% python3 -q
>>> import numpy as np
>>> from numpy import linalg as LA
>>> np.set_printoptions(precision=2, suppress=True, linewidth=160)
>>> M = np.loadtxt("block10.csv", delimiter=",")
>>> M
array([[0., 0., 0., 0., 0., 0., 0., 0.],
       [0., 0., 0., 0., 0., 3., 1., 0.],
       [0., 0., 0., 0., 3., 0., 0., 1.],
       [0., 0., 2., 4., 0., 0., 0., 0.]])
>>> def softmax(z):
...     e = np.exp(z - z.max(axis=-1, keepdims=True))
...     return e / e.sum(axis=-1, keepdims=True)
... 
>>> softmax(M).sum(axis=1)
array([1., 1., 1., 1.])
>>> softmax(M[2])
array([0.03, 0.03, 0.03, 0.03, 0.7 , 0.03, 0.03, 0.09])
>>> np.round(softmax(10 * M[2]), 2) + 0
array([0., 0., 0., 0., 1., 0., 0., 0.])
>>> scores = M @ M.T / np.sqrt(8)
>>> softmax(scores)[2] @ M
array([0.  , 0.  , 0.05, 0.11, 2.76, 0.08, 0.03, 0.92])
>>> softmax(scores).round(6).argmax(axis=1)
array([0, 1, 2, 3])
>>> rank = LA.matrix_rank(M)
>>> print(rank)
3
>>> ns = LA.svd(M)[2][rank:].T
>>> LA.matrix_rank(M.T @ M), LA.matrix_rank(M @ M.T)
(np.int64(3), np.int64(3))
>>> np.round(ns @ ns.T, 2) + 0
array([[ 1. ,  0. ,  0. ,  0. ,  0. ,  0. ,  0. ,  0. ],
       [ 0. ,  1. ,  0. ,  0. ,  0. ,  0. ,  0. ,  0. ],
       [ 0. ,  0. ,  0.8, -0.4,  0. ,  0. ,  0. ,  0. ],
       [ 0. ,  0. , -0.4,  0.2,  0. ,  0. ,  0. ,  0. ],
       [ 0. ,  0. ,  0. ,  0. ,  0.1,  0. ,  0. , -0.3],
       [ 0. ,  0. ,  0. ,  0. ,  0. ,  0.1, -0.3,  0. ],
       [ 0. ,  0. ,  0. ,  0. ,  0. , -0.3,  0.9,  0. ],
       [ 0. ,  0. ,  0. ,  0. , -0.3,  0. ,  0. ,  0.9]])
>>> [int(LA.matrix_rank(np.delete(M, i, axis=0))) for i in range(4)]
[3, 2, 2, 2]
>>> np.round(M @ ns, 2) + 0
array([[0., 0., 0., 0., 0.],
       [0., 0., 0., 0., 0.],
       [0., 0., 0., 0., 0.],
       [0., 0., 0., 0., 0.]])
>>> print(np.unique(M.round(6), axis=0).shape)
(4, 8)
>>> round(float(np.trace(LA.pinv(M) @ M)), 2)
3.0
>>> np.allclose(M[:-1].T @ LA.lstsq(M[:-1].T, M[-1])[0], M[-1])
False
>>> np.round(M @ LA.pinv(M) @ M, 2) + 0
array([[0., 0., 0., 0., 0., 0., 0., 0.],
       [0., 0., 0., 0., 0., 3., 1., 0.],
       [0., 0., 0., 0., 3., 0., 0., 1.],
       [0., 0., 2., 4., 0., 0., 0., 0.]])
>>> print(LA.lstsq(M[:-1].T, M[-1])[2])
2
>>> data = np.load("layer3.npy")
>>> print(data)
[[ 4  4  4  4]
 [ 4  8  8  8]
 [ 4  8 12 12]
 [ 4  8 12 16]]
>>> q, V = LA.qr(data[:, :3])[0], LA.qr(data[:, 3:])[0]
>>> s = LA.svd(q.T @ V, compute_uv=False)
>>> s
array([0.99])
>>> (s > 0.9).sum()
np.int64(1)
>>> vec = np.ones(4)
>>> for _ in range(4):
...     vec = data @ vec
...     vec /= LA.norm(vec)
...     print(round(vec @ data @ vec, 2))
... 
33.12
33.16
33.16
33.16
>>> vec
array([0.23, 0.43, 0.58, 0.66])
>>> W0 = np.load("test19.npy")
>>> W0.round(2) + 0
array([[ 0.61, -0.14, -0.14, -0.65, -0.52,  0.21, -0.12, -0.33,  0.  , -0.47,  0.13],
       [-0.14,  0.04, -0.08, -0.21,  0.11, -0.18,  0.15,  0.18, -0.43, -0.09, -0.22],
       [-0.14, -0.08, -0.73,  0.  ,  0.75, -0.2 ,  0.8 , -0.05, -1.01,  1.16, -0.27],
       [-0.65, -0.21,  0.  , -0.18,  0.4 ,  0.19,  0.24, -0.14,  0.51, -0.28,  0.29],
       [-0.52,  0.11,  0.75,  0.4 ,  0.54,  0.23, -0.06, -0.89, -0.04, -0.08, -0.38],
       [ 0.21, -0.18, -0.2 ,  0.19,  0.23,  0.3 ,  0.18, -0.31,  0.08,  0.59,  0.23],
       [-0.12,  0.15,  0.8 ,  0.24, -0.06,  0.18, -0.43, -0.05,  0.51,  0.06,  0.26],
       [-0.33,  0.18, -0.05, -0.14, -0.89, -0.31, -0.05, -0.33,  0.26,  0.04,  0.14],
       [ 0.  , -0.43, -1.01,  0.51, -0.04,  0.08,  0.51,  0.26, -1.38,  0.28,  0.33],
       [-0.47, -0.09,  1.16, -0.28, -0.08,  0.59,  0.06,  0.04,  0.28,  0.14, -0.12],
       [ 0.13, -0.22, -0.27,  0.29, -0.38,  0.23,  0.26,  0.14,  0.33, -0.12, -0.61]])
>>> np.unique(W0.round(6), axis=0).shape
(11, 11)
>>> LA.lstsq(W0[:-1].T, W0[-1])[2]
np.int32(9)
>>> np.round(np.trace(LA.pinv(W0) @ W0), 2)
np.float64(9.0)
>>> np.round(W0 @ LA.pinv(W0) @ W0, 2) + 0
array([[ 0.61, -0.14, -0.14, -0.65, -0.52,  0.21, -0.12, -0.33,  0.  , -0.47,  0.13],
       [-0.14,  0.04, -0.08, -0.21,  0.11, -0.18,  0.15,  0.18, -0.43, -0.09, -0.22],
       [-0.14, -0.08, -0.73,  0.  ,  0.75, -0.2 ,  0.8 , -0.05, -1.01,  1.16, -0.27],
       [-0.65, -0.21,  0.  , -0.18,  0.4 ,  0.19,  0.24, -0.14,  0.51, -0.28,  0.29],
       [-0.52,  0.11,  0.75,  0.4 ,  0.54,  0.23, -0.06, -0.89, -0.04, -0.08, -0.38],
       [ 0.21, -0.18, -0.2 ,  0.19,  0.23,  0.3 ,  0.18, -0.31,  0.08,  0.59,  0.23],
       [-0.12,  0.15,  0.8 ,  0.24, -0.06,  0.18, -0.43, -0.05,  0.51,  0.06,  0.26],
       [-0.33,  0.18, -0.05, -0.14, -0.89, -0.31, -0.05, -0.33,  0.26,  0.04,  0.14],
       [ 0.  , -0.43, -1.01,  0.51, -0.04,  0.08,  0.51,  0.26, -1.38,  0.28,  0.33],
       [-0.47, -0.09,  1.16, -0.28, -0.08,  0.59,  0.06,  0.04,  0.28,  0.14, -0.12],
       [ 0.13, -0.22, -0.27,  0.29, -0.38,  0.23,  0.26,  0.14,  0.33, -0.12, -0.61]])
